$ ipython --no-banner

In [1]: import numpy as np

In [2]: from numpy import linalg as LA

In [3]: np.set_printoptions(suppress=True, linewidth=100)

In [4]: W0 = np.load("test1.npy")

In [5]: W0
Out[5]: 
array([[6., 5., 0., 0., 5., 5.],
       [5., 6., 0., 0., 5., 5.],
       [0., 0., 6., 5., 0., 0.],
       [0., 0., 5., 6., 0., 0.],
       [5., 5., 0., 0., 6., 5.],
       [5., 5., 0., 0., 5., 6.]])

In [6]: U, sigma, Vh = LA.svd(W0)

In [7]: print(sigma.round(3))
[21. 11.  1.  1.  1.  1.]

In [8]: out = U[:, :2] @ np.diag(sigma[:2]) @ Vh[:2]

In [9]: print(np.round(LA.norm(W0 - out) / LA.norm(W0), 3))
0.084

In [10]: LA.matrix_rank(out)
Out[10]: np.int64(2)

In [11]: round(LA.norm(W0 - out, 2), 3), np.round(sigma[2], 3)
Out[11]: (np.float64(1.0), np.float64(1.0))

In [12]: ev, V = LA.eigh(W0)

In [13]: np.round(V.T @ W0 @ V, 3) + 0
Out[13]: 
array([[ 1.,  0.,  0.,  0.,  0.,  0.],
       [ 0.,  1.,  0.,  0.,  0.,  0.],
       [ 0.,  0.,  1.,  0.,  0.,  0.],
       [ 0.,  0.,  0.,  1.,  0.,  0.],
       [ 0.,  0.,  0.,  0., 11.,  0.],
       [ 0.,  0.,  0.,  0.,  0., 21.]])

In [14]: ev.round(3)
Out[14]: array([ 1.,  1.,  1.,  1., 11., 21.])

In [15]: print(np.round(V.T @ V, 3) + 0)
[[1. 0. 0. 0. 0. 0.]
 [0. 1. 0. 0. 0. 0.]
 [0. 0. 1. 0. 0. 0.]
 [0. 0. 0. 1. 0. 0.]
 [0. 0. 0. 0. 1. 0.]
 [0. 0. 0. 0. 0. 1.]]

In [16]: print(np.round(V @ np.diag(ev) @ V.T, 3) + 0)
[[6. 5. 0. 0. 5. 5.]
 [5. 6. 0. 0. 5. 5.]
 [0. 0. 6. 5. 0. 0.]
 [0. 0. 5. 6. 0. 0.]
 [5. 5. 0. 0. 6. 5.]
 [5. 5. 0. 0. 5. 6.]]

In [17]: np.abs(V[:, -1]).round(6).argmax()
Out[17]: np.int64(0)

In [18]: np.round(LA.svd(W0, compute_uv=False), 3)
Out[18]: array([21., 11.,  1.,  1.,  1.,  1.])

In [19]: np.round(LA.eigvalsh(W0 @ W0), 3)
Out[19]: array([  1.,   1.,   1.,   1., 121., 441.])

In [20]: np.unique(ev.round(6) + 0, return_counts=True)[1]
Out[20]: array([4, 1, 1])

In [21]: out = np.array([[3, 4], [2, 2], [4, 2], [-8, -4], [0, 7], [-1, 7]])

In [22]: W0 @ out
Out[22]: 
array([[ 23., 104.],
       [ 22., 102.],
       [-16.,  -8.],
       [-28., -14.],
       [ 20., 107.],
       [ 19., 107.]])

In [23]: np.einsum("ik,kj->ij", W0, out)
Out[23]: 
array([[ 23., 104.],
       [ 22., 102.],
       [-16.,  -8.],
       [-28., -14.],
       [ 20., 107.],
       [ 19., 107.]])

In [24]: np.vstack([W0, out.T]).shape
Out[24]: (8, 6)

In [25]: np.einsum("ij,ij->i", W0, W0)
Out[25]: array([111., 111.,  61.,  61., 111., 111.])

In [26]: print(np.einsum("ij->j", W0))
[21. 21. 11. 11. 21. 21.]

In [27]: LA.matrix_rank(W0 @ out)
Out[27]: np.int64(2)

In [28]: out @ W0
Traceback (most recent call last):
  Cell In[28], line 1
    out @ W0
ValueError: matmul: Input operand 1 has a mismatch in its core dimension 0, with gufunc signature (n?,k),(k,m?)->(n?,m?) (size 6 is different from 2)


In [29]: round(np.log10(LA.cond(W0)))
Out[29]: 1

In [30]: round(LA.norm(W0, 2) / LA.norm(W0), 3)
Out[30]: np.float64(0.883)

In [31]: np.argsort(-LA.norm(W0, axis=0).round(6), kind="stable")[:3]
Out[31]: array([0, 1, 4])

In [32]: F = np.loadtxt("arr.csv", delimiter=",")

In [33]: F
Out[33]: 
array([[0., 3., 2.],
       [0., 3., 3.],
       [1., 0., 2.]])

In [34]: print(round(np.abs(LA.eigvals(F)).max(), 3))
4.221

In [35]: print(np.round(LA.matrix_power(F, 3), 3))
[[13. 33. 57.]
 [15. 36. 63.]
 [ 6. 15. 25.]]

In [36]: np.allclose(F, F.T)
Out[36]: False

In [37]: (F - F.T) / 2
Out[37]: 
array([[ 0. ,  1.5,  0.5],
       [-1.5,  0. ,  1.5],
       [-0.5, -1.5,  0. ]])
